% python3 -q
>>> import numpy as np
>>> np.set_printoptions(precision=2, suppress=True, linewidth=100, floatmode="fixed")
>>> E = np.loadtxt("m.csv", delimiter=",")
>>> E
array([[ 3.38, -0.37,  3.66],
       [-2.57, -1.64, -3.96],
       [-1.29,  4.10, -2.56],
       [ 0.14, -4.78,  1.46],
       [ 3.25,  1.58,  3.46],
       [ 2.38,  4.39, -0.25],
       [ 0.53,  1.99, -4.55],
       [ 0.19,  1.68, -4.71],
       [ 3.31, -3.72, -0.43],
       [ 4.83,  0.22,  1.25],
       [ 3.74, -3.19, -0.92],
       [ 1.44, -0.33, -4.78],
       [-0.22,  4.72,  1.63],
       [ 4.95, -0.63,  0.28],
       [ 0.98,  4.90, -0.08],
       [ 4.38,  1.00,  2.18],
       [-3.13, -3.20, -2.22],
       [ 2.51,  0.95, -4.22],
       [-2.00, -0.37,  4.57],
       [-0.05,  2.99,  4.00],
       [ 1.03,  3.89,  2.97],
       [-2.77,  3.15,  2.71]])
>>> cen = E - E.mean(axis=0)
>>> left, sigma, vt = np.linalg.svd(cen, full_matrices=False)
>>> np.abs(left[:, 0]).argmax()
np.int64(1)
>>> np.abs(vt[0]).argmax()
np.int64(2)
>>> sigma
array([14.74, 13.18, 10.80])
>>> np.searchsorted(np.cumsum(sigma ** 2) / (sigma ** 2).sum(), 0.9) + 1
np.int64(3)
>>> sigma ** 2 / (sigma ** 2).sum()
array([0.43, 0.34, 0.23])
>>> cen = (E - E.mean(axis=0)) / E.std(axis=0)
>>> cen.std(axis=0)
array([1.00, 1.00, 1.00])
>>> np.argwhere(np.abs(cen) > 2)
array([], shape=(0, 2), dtype=int64)
>>> beta = np.linalg.lstsq(np.delete(cen, 2, axis=1), cen[:, 2])[0]
>>> beta
array([0.15, 0.15])
>>> arr = np.load("run2.npy")
>>> arr
array([[ 0,  0,  0],
       [ 0, -1,  0],
       [ 0,  0, -1]])
>>> # triangular, det is the product of the diagonal
>>> left, sigma, vt = np.linalg.svd(arr, full_matrices=False)
>>> left.T @ arr @ vt.T
array([[1.00, 0.00, 0.00],
       [0.00, 1.00, 0.00],
       [0.00, 0.00, 0.00]])
>>> sigma / sigma[0]
array([1.00, 1.00, 0.00])
>>> np.round(np.sqrt((sigma ** 2).sum()), 2), round(float(np.linalg.norm(arr)), 2)
(np.float64(1.41), 1.41)
>>> sigma
array([1.00, 1.00, 0.00])
>>> np.cumsum(sigma ** 2) / np.sum(sigma ** 2)
array([0.50, 1.00, 1.00])
